In [1]: import numpy as np

In [2]: np.set_printoptions(precision=3, suppress=True, linewidth=140, sign=" ")

In [3]: J = np.array([[-1, -2, -1, -2, -1, -2],
   ...:     [-5, 2, -5, 2, -5, 2],
   ...:     [2, 0, 2, 0, 2, 0],
   ...:     [-1, -2, -1, -2, -1, -2],
   ...:     [-5, 2, -5, 2, -5, 2],
   ...:     [2, 0, 2, 0, 2, 0]])

In [4]: r = np.linalg.matrix_rank(J)

In [5]: r
Out[5]: np.int64(2)

In [6]: N = np.linalg.svd(J)[2][r:].T

In [7]: np.allclose(J @ N, 0)
Out[7]: True

In [8]: [int(np.linalg.matrix_rank(np.delete(J, i, axis=0))) for i in range(6)]
Out[8]: [2, 2, 2, 2, 2, 2]

In [9]: np.round(J @ N, 3) + 0
Out[9]: 
array([[ 0.,  0.,  0.,  0.],
       [ 0.,  0.,  0.,  0.],
       [ 0.,  0.,  0.,  0.],
       [ 0.,  0.,  0.,  0.],
       [ 0.,  0.,  0.,  0.],
       [ 0.,  0.,  0.,  0.]])

In [10]: [int(np.linalg.matrix_rank(J[:i])) for i in range(1, len(J) + 1)]
Out[10]: [1, 2, 2, 2, 2, 2]

In [11]: (J - J.T) / 2
Out[11]: 
array([[ 0. ,  1.5, -1.5, -0.5,  2. , -2. ],
       [-1.5,  0. , -2.5,  2. , -3.5,  1. ],
       [ 1.5,  2.5,  0. ,  0.5,  3.5, -1. ],
       [ 0.5, -2. , -0.5,  0. , -1.5, -1. ],
       [-2. ,  3.5, -3.5,  1.5,  0. ,  0. ],
       [ 2. , -1. ,  1. ,  1. ,  0. ,  0. ]])

In [12]: np.allclose(J @ J.T, J.T @ J)
Out[12]: False

In [13]: np.allclose(J, J.T)
Out[13]: False

In [14]: (J + J.T) / 2
Out[14]: 
array([[-1. , -3.5,  0.5, -1.5, -3. ,  0. ],
       [-3.5,  2. , -2.5,  0. , -1.5,  1. ],
       [ 0.5, -2.5,  2. , -0.5, -1.5,  1. ],
       [-1.5,  0. , -0.5, -2. ,  0.5, -1. ],
       [-3. , -1.5, -1.5,  0.5, -5. ,  2. ],
       [ 0. ,  1. ,  1. , -1. ,  2. ,  0. ]])

In [15]: U, sig, VT = np.linalg.svd(J)

In [16]: V = VT[:(sig > 1e-8).sum()]

In [17]: rng = np.random.default_rng(98903)

In [18]: x = J[3] + -1 * J[4] + rng.integers(2) * np.eye(6)[5]

In [19]: x
Out[19]: array([ 4., -4.,  4., -4.,  4., -3.])

In [20]: round(np.linalg.norm(x - V.T @ V @ x), 3)
Out[20]: np.float64(0.816)

In [21]: np.allclose(V.T @ V @ x, x)
Out[21]: False

In [22]: np.linalg.matrix_rank(np.vstack([J, x]))
Out[22]: np.int64(3)
